% python3 -q
>>> import numpy as np
>>> np.set_printoptions(precision=2, suppress=True, linewidth=120)
>>> A = np.array([[-1, -2, -1, -2], [1, -2, 1, -2], [-1, -2, -1, -2], [1, -2, 1, -2]])
>>> A
array([[-1, -2, -1, -2],
       [ 1, -2,  1, -2],
       [-1, -2, -1, -2],
       [ 1, -2,  1, -2]])
>>> round(float(np.trace(np.linalg.pinv(A) @ A)), 2)
2.0
>>> np.linalg.lstsq(A[:-1].T, A[-1])[2]
np.int32(2)
>>> rank = np.linalg.matrix_rank(A)
>>> rank
np.int64(2)
>>> N = np.linalg.svd(A)[2][rank:].T
>>> print([int(np.linalg.matrix_rank(A[:, :j + 1])) for j in range(4)])
[1, 2, 2, 2]
>>> np.round(A @ N, 2) + 0
array([[0., 0.],
       [0., 0.],
       [0., 0.],
       [0., 0.]])
>>> N @ N.T
array([[ 0.5,  0. , -0.5,  0. ],
       [ 0. ,  0.5,  0. , -0.5],
       [-0.5,  0. ,  0.5,  0. ],
       [ 0. , -0.5,  0. ,  0.5]])
>>> [int(np.linalg.matrix_rank(np.delete(A, i, axis=0))) for i in range(4)]
[2, 2, 2, 2]
>>> np.allclose(A @ N, 0)
True
>>> [int(np.linalg.matrix_rank(A[:i])) for i in range(1, len(A) + 1)]
[1, 2, 2, 2]
>>> left, sv, Vh = np.linalg.svd(A)
>>> V = Vh[:(sv > 1e-8).sum()]
>>> rng = np.random.default_rng(33708)
>>> vec = A[0] + -3 * A[2] + rng.integers(2) * np.eye(4)[3]
>>> print(vec)
[2. 4. 2. 5.]
>>> np.allclose(V.T @ V @ vec, vec)
False
>>> V.T @ V
array([[0.5, 0. , 0.5, 0. ],
       [0. , 0.5, 0. , 0.5],
       [0.5, 0. , 0.5, 0. ],
       [0. , 0.5, 0. , 0.5]])
>>> print(np.linalg.matrix_rank(np.vstack([A, vec])))
3
>>> A.reshape(-1, 2)
array([[-1, -2],
       [-1, -2],
       [ 1, -2],
       [ 1, -2],
       [-1, -2],
       [-1, -2],
       [ 1, -2],
       [ 1, -2]])
>>> blk = A.reshape(4, 2, -1)
>>> blk.transpose(1, 0, 2)
array([[[-1, -2],
        [ 1, -2],
        [-1, -2],
        [ 1, -2]],

       [[-1, -2],
        [ 1, -2],
        [-1, -2],
        [ 1, -2]]])
>>> blk.shape
(4, 2, 2)
>>> blk[:, 0]
array([[-1, -2],
       [ 1, -2],
       [-1, -2],
       [ 1, -2]])
>>> np.einsum("ihd,ihd->ih", blk, blk)
array([[5, 5],
       [5, 5],
       [5, 5],
       [5, 5]])
>>> J = np.array([[-2, 0, -6, 0, -2, -6, -6, 0, -4, -6],
...     [5, 0, 15, 0, 5, 15, 15, 0, 10, 15],
...     [4, 0, 12, 0, 4, 12, 12, 0, 8, 12]])
>>> # column 3 repeats column 1
>>> rank = np.linalg.matrix_rank(J)
>>> rank
np.int64(1)
>>> N = np.linalg.svd(J)[2][rank:].T
>>> N.shape
(10, 9)
>>> [int(np.linalg.matrix_rank(np.delete(J, i, axis=0))) for i in range(3)]
[1, 1, 1]
>>> [int(np.linalg.matrix_rank(J[:, :j + 1])) for j in range(10)]
[1, 1, 1, 1, 1, 1, 1, 1, 1, 1]
>>> m1 = np.load("x.npy")
>>> m1
array([[ 1., -8.,  6.,  2.],
       [ 0.,  2.,  2.,  1.],
       [ 0.,  2.,  2.,  2.],
       [ 0.,  1.,  0.,  1.]])
>>> other = m1[0, 0] * m1[1:] - np.outer(m1[1:, 0], m1[0])
>>> other
array([[0., 2., 2., 1.],
       [0., 2., 2., 2.],
       [0., 1., 0., 1.]])
>>> m1[:, 0] / m1[0, 0]
array([1., 0., 0., 0.])
>>> np.flatnonzero(~other.round(6).any(axis=1))
array([], dtype=int64)
>>> np.linalg.matrix_rank(other), np.linalg.matrix_rank(m1)
(np.int64(3), np.int64(4))
>>> K = np.load("a.npy")
>>> K
array([[ 1.7 ,  1.3 ,  0.9 ,  0.4 ,  0.1 , -2.88,  1.5 , -0.3 , -1.6 ],
       [ 0.6 ,  0.  ,  0.1 , -0.5 , -1.5 ,  1.24, -0.6 , -0.1 , -1.  ],
       [-0.5 ,  0.7 ,  0.3 , -0.8 ,  0.3 ,  0.49, -0.3 , -0.3 ,  0.  ],
       [ 0.7 , -0.3 ,  1.9 , -2.3 ,  2.1 , -1.31,  0.7 ,  1.6 , -1.1 ],
       [-0.2 ,  0.7 ,  0.4 ,  0.7 ,  2.  ,  0.4 , -0.2 , -1.2 ,  0.6 ],
       [ 0.  ,  0.8 ,  0.2 ,  0.  , -0.9 ,  2.75, -1.4 , -0.5 , -1.2 ],
       [ 0.  ,  0.4 , -0.3 , -0.3 ,  0.7 , -1.14,  0.6 , -0.3 ,  1.8 ],
       [-0.8 , -0.5 ,  0.9 ,  0.1 ,  0.2 ,  3.63, -1.8 ,  1.2 , -1.  ],
       [ 0.4 , -0.2 , -0.8 ,  1.2 ,  0.4 ,  0.03,  0.  ,  0.9 ,  1.7 ],
       [ 1.2 ,  2.2 , -0.1 ,  1.5 ,  1.7 ,  5.27, -2.6 ,  0.  ,  1.1 ],
       [ 2.5 , -1.3 ,  1.1 ,  0.4 ,  0.  ,  1.  , -0.6 ,  1.1 , -1.  ],
       [ 0.3 , -0.2 ,  1.4 , -1.6 ,  0.3 , -2.6 ,  1.4 ,  2.2 , -1.5 ],
       [-3.8 ,  0.9 , -1.4 ,  0.4 ,  0.  ,  0.5 , -0.2 ,  0.2 , -1.4 ],
       [ 0.1 , -1.2 , -0.3 , -0.8 , -1.6 ,  0.  ,  0.  ,  0.1 , -1.5 ],
       [ 0.3 ,  1.1 ,  0.7 ,  1.2 , -0.6 , -4.46,  2.2 ,  0.9 , -0.2 ],
       [ 0.  , -0.6 ,  0.1 ,  2.2 ,  0.6 ,  2.02, -1.  ,  0.3 , -1.2 ],
       [ 1.6 ,  0.3 ,  0.2 , -1.1 , -0.2 ,  0.08,  0.  , -0.4 , -1.5 ],
       [-0.1 ,  0.2 , -0.6 , -0.5 ,  0.7 , -3.72,  1.9 ,  0.4 ,  1.3 ],
       [ 1.4 ,  0.7 , -0.1 ,  1.2 , -0.1 , -2.74,  1.4 , -0.5 , -1.3 ],
       [-1.1 , -1.6 ,  1.6 ,  1.6 , -1.3 , -3.64,  1.8 , -0.5 , -0.7 ],
       [ 0.3 ,  0.4 , -1.2 ,  1.4 , -0.6 ,  3.11, -1.5 ,  0.6 , -1.7 ],
       [-0.9 ,  0.2 ,  0.  ,  0.  ,  0.  ,  2.7 , -1.4 ,  0.8 , -0.3 ],
       [-1.6 , -0.7 ,  0.7 , -0.4 , -0.6 ,  0.34, -0.2 , -1.  ,  0.8 ],
       [ 2.5 , -0.8 , -1.4 , -0.2 ,  1.2 ,  1.6 , -0.8 , -0.1 , -1.5 ],
       [-1.7 ,  1.3 ,  1.  ,  0.4 , -0.1 ,  0.03,  0.  ,  0.8 ,  0.  ]])
>>> np.round(np.linalg.norm(K[2] - K[18]), 2)
np.float64(4.79)
>>> np.linalg.norm(K, axis=1).argmax()
np.int64(9)
>>> print(np.linalg.norm(K, axis=0))
[ 6.74  4.52  4.46  5.31  4.79 12.16  6.12  4.15  5.99]
>>> vec = np.array([0, 7, -1, 3, 6, 4, 5, -5, 0])
>>> h = np.maximum(K @ vec, 0)
>>> np.tanh(K @ vec)
array([ 1.  , -1.  ,  1.  , -1.  ,  1.  ,  1.  ,  1.  , -1.  ,  0.77,  1.  , -1.  , -1.  ,  1.  , -1.  , -1.  ,  1.  ,
       -0.27, -0.99,  1.  , -1.  ,  1.  ,  0.83, -1.  ,  1.  ,  1.  ])
>>> print(np.flatnonzero(h > 1e-9))
[ 0  2  4  5  6  8  9 12 15 18 20 21 23 24]
>>> Xc = (K - K.mean(axis=0)) / K.std(axis=0)
>>> print(np.argwhere(np.abs(Xc) > 2))
[[ 3  3]
 [ 3  4]
 [ 6  8]
 [ 8  8]
 [ 9  1]
 [ 9  5]
 [ 9  6]
 [11  7]
 [12  0]]
>>> beta = np.linalg.lstsq(np.delete(Xc, 0, axis=1), Xc[:, 0])[0]
>>> np.abs(beta).argmax()
np.int64(4)
>>> beta
array([-0.07, -0.05,  0.01,  0.39, -4.57, -4.48, -0.03, -0.34])
>>> idx = K[:, 2] > np.median(K[:, 2])
>>> f = K[idx].mean(axis=0) - K[~idx].mean(axis=0)
>>> f
array([-0.27, -0.19,  1.39, -0.35,  0.19, -1.65,  0.81,  0.31, -0.04])
>>> np.argsort(-np.linalg.norm(K, axis=0).round(6), kind="stable")[:3]
array([5, 0, 6])
>>> np.round(np.abs(np.linalg.svd(K)[2][-1]), 2) + 0
array([0.  , 0.01, 0.01, 0.  , 0.01, 0.45, 0.89, 0.01, 0.01])
>>> [round(float(x), 2) for x in np.linalg.svd(K, compute_uv=False)[:3]]
[13.75, 7.28, 6.32]
>>> X = np.load("test2.npy")
>>> print(X)
[[0 0 0 0 0 0 1 0 1]
 [0 0 0 0 1 0 0 0 0]
 [0 0 0 1 0 1 0 0 0]
 [0 0 1 0 0 1 0 1 0]
 [0 1 0 0 0 0 0 0 0]
 [0 0 1 1 0 0 0 1 0]
 [1 0 0 0 0 0 0 0 1]
 [0 0 0 1 0 1 0 0 0]
 [1 0 0 0 0 0 1 0 0]]
>>> other = X / np.linalg.norm(X, axis=1, keepdims=True)
>>> C2 = other @ other.T
>>> print(np.argwhere(np.triu(np.abs(C2) > 0.95, 1)))
[[2 7]]
>>> print(C2)
[[1.   0.   0.   0.   0.   0.   0.5  0.   0.5 ]
 [0.   1.   0.   0.   0.   0.   0.   0.   0.  ]
 [0.   0.   1.   0.41 0.   0.41 0.   1.   0.  ]
 [0.   0.   0.41 1.   0.   0.67 0.   0.41 0.  ]
 [0.   0.   0.   0.   1.   0.   0.   0.   0.  ]
 [0.   0.   0.41 0.67 0.   1.   0.   0.41 0.  ]
 [0.5  0.   0.   0.   0.   0.   1.   0.   0.5 ]
 [0.   0.   1.   0.41 0.   0.41 0.   1.   0.  ]
 [0.5  0.   0.   0.   0.   0.   0.5  0.   1.  ]]
>>> (C2 - 2 * np.eye(9)).round(6).argmax(axis=1)
array([6, 0, 7, 5, 0, 3, 0, 2, 0])
>>> np.round(np.linalg.eigvalsh(X).min(), 2)
np.float64(-1.56)
>>> np.all(np.linalg.eigvalsh(X) > 0)
np.False_
>>> [round(float(np.linalg.det(X[:i, :i])), 2) + 0 for i in range(1, 10)]
[0.0, 0.0, 0.0, 0.0, 0.0, 0.0, 2.0, 0.0, 0.0]
>>> idx = rng.permutation(9)
>>> print(idx)
[1 0 7 4 8 5 3 2 6]
>>> other = X[idx][:, idx]
>>> np.allclose(other, X)
False
>>> left, sv, Vh = np.linalg.svd(X)
>>> sv.round(2) + 0
array([2.56, 2.  , 1.56, 1.  , 1.  , 1.  , 1.  , 1.  , 0.  ])
>>> other = left[:, :8] @ np.diag(sv[:8]) @ Vh[:8]
>>> np.round(np.abs(X - other).max(), 2)
np.float64(0.0)
>>> round(np.linalg.norm(X - other) / np.linalg.norm(X), 2)
np.float64(0.0)
>>> print(other.round(2) + 0)
[[0. 0. 0. 0. 0. 0. 1. 0. 1.]
 [0. 0. 0. 0. 1. 0. 0. 0. 0.]
 [0. 0. 0. 1. 0. 1. 0. 0. 0.]
 [0. 0. 1. 0. 0. 1. 0. 1. 0.]
 [0. 1. 0. 0. 0. 0. 0. 0. 0.]
 [0. 0. 1. 1. 0. 0. 0. 1. 0.]
 [1. 0. 0. 0. 0. 0. 0. 0. 1.]
 [0. 0. 0. 1. 0. 1. 0. 0. 0.]
 [1. 0. 0. 0. 0. 0. 1. 0. 0.]]
>>> rank = np.linalg.matrix_rank(X)
>>> print(rank)
8
>>> N = np.linalg.svd(X)[2][rank:].T
>>> np.round(N @ N.T, 2) + 0
array([[ 0. ,  0. ,  0. ,  0. ,  0. ,  0. ,  0. ,  0. ,  0. ],
       [ 0. ,  0. ,  0. ,  0. ,  0. ,  0. ,  0. ,  0. ,  0. ],
       [ 0. ,  0. ,  0.5,  0. ,  0. ,  0. ,  0. , -0.5,  0. ],
       [ 0. ,  0. ,  0. ,  0. ,  0. ,  0. ,  0. ,  0. ,  0. ],
       [ 0. ,  0. ,  0. ,  0. ,  0. ,  0. ,  0. ,  0. ,  0. ],
       [ 0. ,  0. ,  0. ,  0. ,  0. ,  0. ,  0. ,  0. ,  0. ],
       [ 0. ,  0. ,  0. ,  0. ,  0. ,  0. ,  0. ,  0. ,  0. ],
       [ 0. ,  0. , -0.5,  0. ,  0. ,  0. ,  0. ,  0.5,  0. ],
       [ 0. ,  0. ,  0. ,  0. ,  0. ,  0. ,  0. ,  0. ,  0. ]])
>>> print([int(np.linalg.matrix_rank(np.delete(X, i, axis=0))) for i in range(9)])
[7, 7, 8, 7, 7, 7, 7, 8, 7]
>>> [int(np.linalg.matrix_rank(X[:, :j + 1])) for j in range(9)]
[1, 2, 3, 4, 5, 6, 7, 7, 8]
>>> print(np.allclose(X @ N, 0))
True
